$ ipython --no-banner

In [1]: import numpy as np

In [2]: np.set_printoptions(suppress=True, linewidth=140)

In [3]: E = np.loadtxt("data.csv", delimiter=",")

In [4]: E
Out[4]: 
array([[-7.,  0.,  0.,  0.],
       [-6., -7.,  0.,  0.],
       [ 0., -6.,  4.,  0.],
       [ 7.,  8.,  1., -7.]])

In [5]: rng = np.random.default_rng(84797)

In [6]: lab = rng.permutation(4)

In [7]: lab
Out[7]: array([1, 3, 2, 0])

In [8]: other = E[lab][:, lab]

In [9]: other
Out[9]: 
array([[-7.,  0.,  0., -6.],
       [ 8., -7.,  1.,  7.],
       [-6.,  0.,  4.,  0.],
       [ 0.,  0.,  0., -7.]])

In [10]: np.round(np.linalg.det(other), 2), round(float(np.linalg.det(E[lab])), 2)
Out[10]: (np.float64(-1372.0), -1372.0)

In [11]: np.diag(other)
Out[11]: array([-7., -7.,  4., -7.])

In [12]: np.count_nonzero(other)
Out[12]: np.int64(9)

In [13]: np.abs(other).max()
Out[13]: np.float64(8.0)

In [14]: np.round(np.linalg.svd(other, compute_uv=False), 2)
Out[14]: array([16.29,  7.14,  5.25,  2.25])

In [15]: other.sum(axis=1)
Out[15]: array([-13.,   9.,  -2.,  -7.])

In [16]: other.mean(axis=0)
Out[16]: array([-1.25, -1.75,  1.25, -1.5 ])

In [17]: other - other[0]
Out[17]: 
array([[ 0.,  0.,  0.,  0.],
       [15., -7.,  1., 13.],
       [ 1.,  0.,  4.,  6.],
       [ 7.,  0.,  0., -1.]])

In [18]: np.linalg.matrix_rank(other)
Out[18]: np.int64(4)

In [19]: np.poly(E)
Out[19]: array([    1.,    17.,    63.,  -245., -1372.])

In [20]: np.round(np.linalg.eigvals(E), 2)
Out[20]: array([-7.,  4., -7., -7.])

In [21]: np.round(np.linalg.det(E.T), 2)
Out[21]: np.float64(-1372.0)

In [22]: np.kron(np.eye(2, dtype=int), E)
Out[22]: 
array([[-7.,  0.,  0.,  0., -0.,  0.,  0.,  0.],
       [-6., -7.,  0.,  0., -0., -0.,  0.,  0.],
       [ 0., -6.,  4.,  0.,  0., -0.,  0.,  0.],
       [ 7.,  8.,  1., -7.,  0.,  0.,  0., -0.],
       [-0.,  0.,  0.,  0., -7.,  0.,  0.,  0.],
       [-0., -0.,  0.,  0., -6., -7.,  0.,  0.],
       [ 0., -0.,  0.,  0.,  0., -6.,  4.,  0.],
       [ 0.,  0.,  0., -0.,  7.,  8.,  1., -7.]])

In [23]: np.einsum("ij,ji->", E, E)
Out[23]: np.float64(163.0)

In [24]: K = np.load("a.npy")

In [25]: K
Out[25]: 
array([[0, 1, 0],
       [1, 0, 1],
       [0, 1, 0]])

In [26]: # column 2 repeats column 0

In [27]: C2 = K.T @ K

In [28]: np.diag(C2)
Out[28]: array([1, 2, 1])

In [29]: (K @ K.T).shape
Out[29]: (3, 3)

In [30]: np.linalg.matrix_rank(C2)
Out[30]: np.int64(2)

In [31]: C2
Out[31]: 
array([[1, 0, 1],
       [0, 2, 0],
       [1, 0, 1]])

In [32]: np.trace(C2), (K ** 2).sum()
Out[32]: (np.int64(4), np.int64(4))

In [33]: th = np.radians(34)

In [34]: r_ = np.eye(3)

In [35]: r_[1, 1] = r_[2, 2] = np.cos(th)

In [36]: r_[1, 2], r_[2, 1] = -np.sin(th), np.sin(th)

In [37]: r_.round(2)
Out[37]: 
array([[ 1.  ,  0.  ,  0.  ],
       [ 0.  ,  0.83, -0.56],
       [ 0.  ,  0.56,  0.83]])

In [38]: other = K @ r_.T

In [39]: other.round(2)
Out[39]: 
array([[ 0.  ,  0.83,  0.56],
       [ 1.  , -0.56,  0.83],
       [ 0.  ,  0.83,  0.56]])

In [40]: np.allclose(K @ K.T, other @ other.T)
Out[40]: True

In [41]: np.round(np.abs(other - K).max(axis=0), 2)
Out[41]: array([0.  , 0.56, 0.56])

In [42]: np.round(np.linalg.svd(K, compute_uv=False), 2), np.round(np.linalg.svd(other, compute_uv=False), 2) + 0
Out[42]: (array([1.41, 1.41, 0.  ]), array([1.41, 1.41, 0.  ]))

In [43]: np.allclose(np.linalg.norm(K, axis=1), np.linalg.norm(other, axis=1))
Out[43]: True

In [44]: feats = np.loadtxt("block18.csv", delimiter=",")

In [45]: feats
Out[45]: 
array([[-0.89,  1.85, -2.27],
       [-2.84, -6.51,  0.65],
       [-4.29, -1.65, -1.35],
       [ 4.12,  2.39,  0.2 ],
       [ 3.32, -2.74, -1.28],
       [-1.15, -0.61, -2.51],
       [ 2.05,  1.23, -1.27],
       [ 1.32,  1.25,  4.71],
       [ 1.41, -1.99, -0.1 ],
       [ 1.05, -5.98, -0.34],
       [-1.31,  0.64, -0.33],
       [ 2.63,  5.66, -1.72],
       [ 3.64,  0.41,  0.4 ],
       [-3.15, -2.61, -3.75],
       [-4.58, -1.16,  0.81],
       [ 9.09,  4.2 ,  1.72],
       [ 0.38,  0.49, -0.51],
       [ 5.45,  1.41, -0.2 ],
       [-0.64, -3.12,  0.54],
       [ 2.14,  3.66,  3.25],
       [-4.88,  0.51,  0.91],
       [ 1.49,  2.54, -4.42]])

In [46]: x = np.array([5, 4, 9])

In [47]: target = feats @ x

In [48]: coef, lr = np.zeros(3), 1 / np.linalg.norm(feats, 2) ** 2

In [49]: for i in range(40):
    ...:     coef -= lr * feats.T @ (feats @ coef - target)
    ...:     if i % 10 == 0: print(i, round(np.linalg.norm(feats @ coef - target), 2))
    ...: 
0 57.94
10 2.95
20 0.15
30 0.01

In [50]: coef.round(2)
Out[50]: array([5., 4., 9.])
